% ipython --no-banner

In [1]: import numpy as np

In [2]: np.set_printoptions(precision=3, suppress=True, linewidth=100)

In [3]: F = np.load("m.npy")

In [4]: F
Out[4]: 
array([[-5,  1, -4,  3,  4,  2],
       [-2, -5, -1,  4,  0, -5],
       [ 0, -4, -2,  4,  1, -4],
       [-2, -1, -1,  1, -2, -1],
       [ 4,  5, -3,  0,  0, -4],
       [-4,  4,  0,  3,  5,  3]])

In [5]: x0 = np.array([3, 0, 1, 4, 4, 2])

In [6]: target = F @ x0

In [7]: target
Out[7]: array([ 13,  -1,  10, -13,   1,  26])

In [8]: np.round(np.linalg.solve(F, F[:, 4]), 3) + 0
Out[8]: array([0., 0., 0., 0., 1., 0.])

In [9]: np.round(np.linalg.solve(F, target + F[:, 0]), 3) + 0
Out[9]: array([4., 0., 1., 4., 4., 2.])

In [10]: M = np.loadtxt("a.csv", delimiter=",")

In [11]: M
Out[11]: 
array([[-2.,  3.,  0.],
       [-1.,  4.,  0.],
       [ 0.,  0.,  5.]])

In [12]: x0 = np.array([-1, -1, -1])

In [13]: target = M @ x0

In [14]: target
Out[14]: array([-1., -3., -5.])

In [15]: np.linalg.solve(M, target)
Out[15]: array([-1., -1., -1.])

In [16]: np.linalg.solve(M, target[:-1])
ValueError: solve1: Input operand 1 has a mismatch in its core dimension 0, with gufunc signature (m,m),(m)->(m) (size 2 is different from 3)


In [17]: np.linalg.solve(M, 5 * target)
Out[17]: array([-5., -5., -5.])

In [18]: np.linalg.solve(M, M[:, 0])
Out[18]: array([1., 0., 0.])

In [19]: X = np.load("test18.npy")

In [20]: X
Out[20]: 
array([[1.  , 0.7 , 0.49],
       [0.7 , 1.  , 0.7 ],
       [0.49, 0.7 , 1.  ]])

In [21]: x0 = np.ones(3)

In [22]: for _ in range(6):
    ...:     x0 = X @ x0
    ...:     x0 /= np.linalg.norm(x0)
    ...:     print(round(x0 @ X @ x0, 3))
    ...: 
2.265
2.265
2.265
2.265
2.265
2.265

In [23]: x0
Out[23]: array([0.557, 0.616, 0.557])

In [24]: out = np.array([[1, 0, 3, 0], [3, 2, 1, 3], [1, 3, 3, 1], [0, 2, 3, 1]])

In [25]: W0 = np.triu(out)

In [26]: W0
Out[26]: 
array([[1, 0, 3, 0],
       [0, 2, 1, 3],
       [0, 0, 3, 1],
       [0, 0, 0, 1]])

In [27]: u = np.array([-4, 4, 4, 1])

In [28]: out = W0 + np.outer(u, np.eye(4)[3])

In [29]: np.linalg.matrix_rank(out - W0)
Out[29]: np.int64(1)

In [30]: out
Out[30]: 
array([[ 1.,  0.,  3., -4.],
       [ 0.,  2.,  1.,  7.],
       [ 0.,  0.,  3.,  5.],
       [ 0.,  0.,  0.,  2.]])

In [31]: np.linalg.matrix_rank(np.linalg.inv(out) - np.linalg.inv(W0), tol=1e-8)
Out[31]: np.int64(1)

In [32]: Q, R = np.linalg.qr(W0)

In [33]: np.allclose(R.T @ R, W0.T @ W0)
Out[33]: True

In [34]: Q @ R
Out[34]: 
array([[1., 0., 3., 0.],
       [0., 2., 1., 3.],
       [0., 0., 3., 1.],
       [0., 0., 0., 1.]])

In [35]: np.trace(Q @ Q.T)
Out[35]: np.float64(4.0)

In [36]: [int(np.linalg.matrix_rank(np.linalg.matrix_power(W0, p))) for p in range(1, 5)]
Out[36]: [4, 4, 4, 4]

In [37]: np.linalg.matrix_power(W0 - np.diag(np.diag(W0)), 4)
Out[37]: 
array([[0, 0, 0, 0],
       [0, 0, 0, 0],
       [0, 0, 0, 0],
       [0, 0, 0, 0]])

In [38]: mat = np.load("sample15.npy")

In [39]: mat
Out[39]: 
array([[ 2,  0,  3, 16,  0, 24],
       [ 7,  9,  3, 56, 72, 24],
       [ 7,  2,  2, 56, 16, 16],
       [ 4,  0,  6, 14,  0, 21],
       [14, 18,  6, 49, 63, 21],
       [14,  4,  4, 49, 14, 14]])

In [40]: L = np.linalg.cholesky(X)

In [41]: L
Out[41]: 
array([[1.   , 0.   , 0.   ],
       [0.7  , 0.714, 0.   ],
       [0.49 , 0.5  , 0.714]])

In [42]: np.linalg.eigvalsh(X).min() > 0
Out[42]: np.True_

In [43]: np.diag(L) ** 2
Out[43]: array([1.  , 0.51, 0.51])
